$ ipython --no-banner

In [1]: import numpy as np

In [2]: import numpy.linalg as la

In [3]: np.set_printoptions(suppress=True, linewidth=200)

In [4]: def rnd(a):
   ...:     return np.round(a, 2) + 0
   ...: 

In [5]: W0 = np.load("m.npy")

In [6]: W0
Out[6]: 
array([[ 0., -1.],
       [-1.,  0.]])

In [7]: q, R = la.qr(W0)

In [8]: q
Out[8]: 
array([[0., 1.],
       [1., 0.]])

In [9]: np.abs(np.diag(R))
Out[9]: array([1., 1.])

In [10]: R
Out[10]: 
array([[-1.,  0.],
       [ 0., -1.]])

In [11]: np.allclose(R.T @ R, W0.T @ W0)
Out[11]: True

In [12]: q.shape, R.shape
Out[12]: ((2, 2), (2, 2))

In [13]: r0 = np.array([8, 5])

In [14]: other = W0 + np.outer(r0, np.eye(2)[1])

In [15]: rnd(la.det(other) / la.det(W0)), rnd(1 + la.solve(W0, r0)[1])
Out[15]: (np.float64(-7.0), np.float64(-7.0))

In [16]: la.matrix_rank(la.inv(other) - la.inv(W0), tol=1e-8)
Out[16]: np.int64(1)

In [17]: rng = np.random.default_rng(147)

In [18]: idx = rng.permutation(2)

In [19]: other = W0[:, idx] * rng.choice([-1, 1], 2)

In [20]: other
Out[20]: 
array([[ 0.,  1.],
       [-1., -0.]])

In [21]: left, _, Vt = la.svd(W0.T @ other)

In [22]: left @ Vt
Out[22]: 
array([[ 1.,  0.],
       [ 0., -1.]])

In [23]: idx
Out[23]: array([0, 1])

In [24]: P = np.triu(np.array([[3, 3], [3, 2]]), 1) + np.eye(2)

In [25]: other = P @ W0 @ la.inv(P)

In [26]: P @ W0 - W0 @ P
Out[26]: 
array([[-3.,  0.],
       [ 0.,  3.]])

In [27]: la.matrix_rank(other)
Out[27]: np.int64(2)

In [28]: other
Out[28]: 
array([[-3.,  8.],
       [-1.,  3.]])

In [29]: rnd(la.det(other))
Out[29]: np.float64(-1.0)

In [30]: w, evecs = la.eigh(W0)

In [31]: x = np.array([2, -5])

In [32]: rnd(x @ W0 @ x / (x @ x)), w[0], w[-1]
Out[32]: (np.float64(0.69), np.float64(-1.0), np.float64(1.0))

In [33]: (np.sign(evecs[:, -1].round(6)) == np.sign(evecs[0, -1].round(6))).astype(int)
Out[33]: array([1, 0])

In [34]: x @ W0 @ x
Out[34]: np.float64(20.0)

In [35]: K = np.array([[1.0, 0.9, 0.81, 0.73],
    ...:     [0.9, 1.0, 0.9, 0.81],
    ...:     [0.81, 0.9, 1.0, 0.9],
    ...:     [0.73, 0.81, 0.9, 1.0]])

In [36]: r0 = np.array([1, 2])

In [37]: np.correlate(W0[0], W0[1], "full")
Out[37]: array([0., 0., 1.])

In [38]: np.array([np.convolve(row, r0, "same") for row in W0])
Out[38]: 
array([[ 0., -1.],
       [-1., -2.]])

In [39]: w, evecs = la.eigh(K)

In [40]: x = np.array([4, -1, 0, -1])

In [41]: rnd(evecs * np.sqrt(w) @ evecs.T)
Out[41]: 
array([[0.78, 0.44, 0.33, 0.28],
       [0.44, 0.72, 0.42, 0.33],
       [0.33, 0.42, 0.72, 0.44],
       [0.28, 0.33, 0.44, 0.78]])

In [42]: rnd(x @ K @ x / (x @ x)), rnd(w[0]), rnd(w[-1])
Out[42]: (np.float64(0.37), np.float64(0.06), np.float64(3.53))

In [43]: rnd(evecs * np.abs(w) @ evecs.T)
Out[43]: 
array([[1.  , 0.9 , 0.81, 0.73],
       [0.9 , 1.  , 0.9 , 0.81],
       [0.81, 0.9 , 1.  , 0.9 ],
       [0.73, 0.81, 0.9 , 1.  ]])

In [44]: other = K + rng.integers(-2, 3, (4, 1)) @ rng.integers(-2, 3, (1, 4))

In [45]: rnd(other)
Out[45]: 
array([[ 1.  , -0.1 ,  1.81,  2.73],
       [ 0.9 ,  1.  ,  0.9 ,  0.81],
       [ 0.81, -0.1 ,  2.  ,  2.9 ],
       [ 0.73, -1.19,  2.9 ,  5.  ]])

In [46]: np.abs(other - K).sum(axis=1)
Out[46]: array([4., 0., 4., 8.])

In [47]: la.matrix_rank(other - K, tol=1e-8)
Out[47]: np.int64(1)

In [48]: w, evecs = la.eig(K)

In [49]: rnd(np.sort(la.eigvals(la.inv(K))))
Out[49]: array([ 0.28,  3.24,  9.72, 16.34])

In [50]: rnd(K @ evecs[:, 0] - w[0] * evecs[:, 0])
Out[50]: array([0., 0., 0., 0.])

In [51]: rnd(np.sort(la.eigvals(K.T)))
Out[51]: array([0.06, 0.1 , 0.31, 3.53])

In [52]: rnd(w)
Out[52]: array([3.53, 0.31, 0.1 , 0.06])

In [53]: X = np.load("mat.npy")

In [54]: X
Out[54]: 
array([[-30.,  33., -13., -13.],
       [-24.,  27., -12., -12.],
       [-22.,  29., -15., -11.],
       [ 28., -35.,  14.,  10.]])

In [55]: left, sig, Vt = la.svd(X)

In [56]: np.argmax(sig[:-1] / (sig[1:] + 1e-6)) + 1
Out[56]: np.int64(3)

In [57]: other = left[:, :3] @ np.diag(sig[:3]) @ Vt[:3]

In [58]: rnd(la.norm(X - other, 2)), rnd(sig[3])
Out[58]: (np.float64(0.11), np.float64(0.11))

In [59]: la.matrix_rank(other)
Out[59]: np.int64(3)

In [60]: la.matrix_rank(X, rtol=0.05)
Out[60]: np.int64(1)

In [61]: idx = rng.permutation(4)

In [62]: idx
Out[62]: array([0, 3, 1, 2])

In [63]: other = X[idx][:, idx]

In [64]: np.trace(other)
Out[64]: np.float64(-8.0)

In [65]: np.diag(other)
Out[65]: array([-30.,  10.,  27., -15.])

In [66]: other
Out[66]: 
array([[-30., -13.,  33., -13.],
       [ 28.,  10., -35.,  14.],
       [-24., -12.,  27., -12.],
       [-22., -11.,  29., -15.]])

In [67]: np.allclose(other, X)
Out[67]: False

In [68]: rnd(la.det(other)), rnd(la.det(X[idx]))
Out[68]: (np.float64(-144.0), np.float64(-144.0))

In [69]: rnd(np.sort(np.abs(la.eigvals(other))))
Out[69]: array([3., 3., 4., 4.])

In [70]: rnd(la.norm(X, 2) / la.norm(X))
Out[70]: np.float64(1.0)

In [71]: np.argsort(-la.norm(X, axis=0).round(6), kind="stable")[:3]
Out[71]: array([1, 0, 2])

In [72]: [round(float(x), 2) for x in la.svd(X, compute_uv=False)[:3]]
Out[72]: [88.69, 4.16, 3.5]

In [73]: la.matrix_rank(X, rtol=0.1)
Out[73]: np.int64(1)

In [74]: la.cond(X) > 100
Out[74]: np.True_

In [75]: J = np.array([[0.51, -0.97, 4.88],
    ...:     [-1.15, 4.84, -0.49],
    ...:     [0.92, -4.91, -0.19],
    ...:     [-4.65, -1.56, -0.97],
    ...:     [4.37, 0.58, 2.35],
    ...:     [-0.57, -3.01, 3.95],
    ...:     [-3.78, -2.05, 2.56],
    ...:     [-2.79, 3.22, -2.63],
    ...:     [-0.63, 4.22, 2.61],
    ...:     [0.02, 4.31, 2.54]])

In [76]: J
Out[76]: 
array([[ 0.51, -0.97,  4.88],
       [-1.15,  4.84, -0.49],
       [ 0.92, -4.91, -0.19],
       [-4.65, -1.56, -0.97],
       [ 4.37,  0.58,  2.35],
       [-0.57, -3.01,  3.95],
       [-3.78, -2.05,  2.56],
       [-2.79,  3.22, -2.63],
       [-0.63,  4.22,  2.61],
       [ 0.02,  4.31,  2.54]])

In [77]: W0[:, 0] @ W0[:, 1]
Out[77]: np.float64(0.0)

In [78]: rnd(la.pinv(W0))
Out[78]: 
array([[ 0., -1.],
       [-1.,  0.]])

In [79]: rnd(la.norm(W0, axis=0))
Out[79]: array([1., 1.])

In [80]: rnd(la.svd(W0, compute_uv=False))
Out[80]: array([1., 1.])

In [81]: W0 @ W0.T
Out[81]: 
array([[1., 0.],
       [0., 1.]])
